In [1]: import numpy as np

In [2]: np.set_printoptions(precision=3, suppress=True, linewidth=140)

In [3]: mat = np.load("case11.npy")

In [4]: print(mat)
[[ 0  0  1]
 [ 0  0 -1]
 [-1  1  0]]

In [5]: np.argsort(-np.linalg.norm(mat, axis=0).round(6), kind="stable")[:3]
Out[5]: array([2, 0, 1])

In [6]: f, r1 = mat[2], mat[1]

In [7]: print(f @ r1)
0

In [8]: pr = (f @ r1) / (f @ f) * f

In [9]: np.outer(f, r1)
Out[9]: 
array([[ 0,  0,  1],
       [ 0,  0, -1],
       [ 0,  0,  0]])

In [10]: (r1 - pr) @ f
Out[10]: np.float64(0.0)

In [11]: vec = np.array([7, 6, 0])

In [12]: np.round(np.linalg.eigvals(mat).real, 3) + 0
Out[12]: array([0., 0., 0.])

In [13]: vec @ mat @ vec
Out[13]: np.int64(0)

In [14]: Q = np.linalg.solve(np.eye(3) - mat, np.eye(3) + mat)

In [15]: round(float(np.linalg.det(Q)), 3)
Out[15]: 1.0

In [16]: np.round(Q @ Q.T, 3) + 0
Out[16]: 
array([[1., 0., 0.],
       [0., 1., 0.],
       [0., 0., 1.]])

In [17]: np.allclose(mat @ mat.T, mat.T @ mat)
Out[17]: True

In [18]: round(float(np.linalg.det(mat)), 3)
Out[18]: 0.0

In [19]: mat.inv()
AttributeError: 'numpy.ndarray' object has no attribute 'inv'


In [20]: mat @ mat
Out[20]: 
array([[-1,  1,  0],
       [ 1, -1,  0],
       [ 0,  0, -2]])

In [21]: (mat + mat.T) / 2
Out[21]: 
array([[0., 0., 0.],
       [0., 0., 0.],
       [0., 0., 0.]])

In [22]: np.trace(mat)
Out[22]: np.int64(0)

In [23]: np.round(np.poly(mat), 3) + 0
Out[23]: array([1., 0., 2., 0.])

In [24]: np.einsum("ii->", mat)
Out[24]: np.int64(0)

In [25]: round(np.linalg.det(mat.T), 3)
Out[25]: np.float64(0.0)

In [26]: other = np.array([[1], [5], [1]])

In [27]: W2 = np.array([[3, 0, 3]])

In [28]: rng = np.random.default_rng(4441)

In [29]: F = other @ W2 + 0.3 * rng.normal(size=(3, 3))

In [30]: F
Out[30]: 
array([[ 3.291,  0.047,  2.367],
       [14.618,  0.012, 14.994],
       [ 3.016, -0.107,  2.732]])

In [31]: # row 1 dominates

In [32]: other = np.array([[1, 2], [-3, -2], [-2, 1]])

In [33]: np.einsum("ij,ij->", F, other)
ValueError: operands could not be broadcast together with remapped shapes [original->remapped]: (3,3)->(3,3) (3,2)->(3,2) 


In [34]: print(np.linalg.matrix_rank(F @ other))
2

In [35]: np.linalg.matrix_rank(np.vstack([F, other.T]))
Out[35]: np.int64(3)

In [36]: np.einsum("ik,kj->ji", F, other)
Out[36]: 
array([[ -1.584, -15.405,  -2.128],
       [  8.855,  44.207,   8.978]])

In [37]: other.T @ F.T
Out[37]: 
array([[ -1.584, -15.405,  -2.128],
       [  8.855,  44.207,   8.978]])

In [38]: np.einsum("ij->j", F)
Out[38]: array([20.925, -0.049, 20.093])

In [39]: np.einsum("ij,ij->i", F, F)
Out[39]: array([ 16.435, 438.514,  16.572])

In [40]: print(np.einsum("ik,kj->ij", F, other))
[[ -1.584   8.855]
 [-15.405  44.207]
 [ -2.128   8.978]]

In [41]: other @ F
ValueError: matmul: Input operand 1 has a mismatch in its core dimension 0, with gufunc signature (n?,k),(k,m?)->(n?,m?) (size 3 is different from 2)
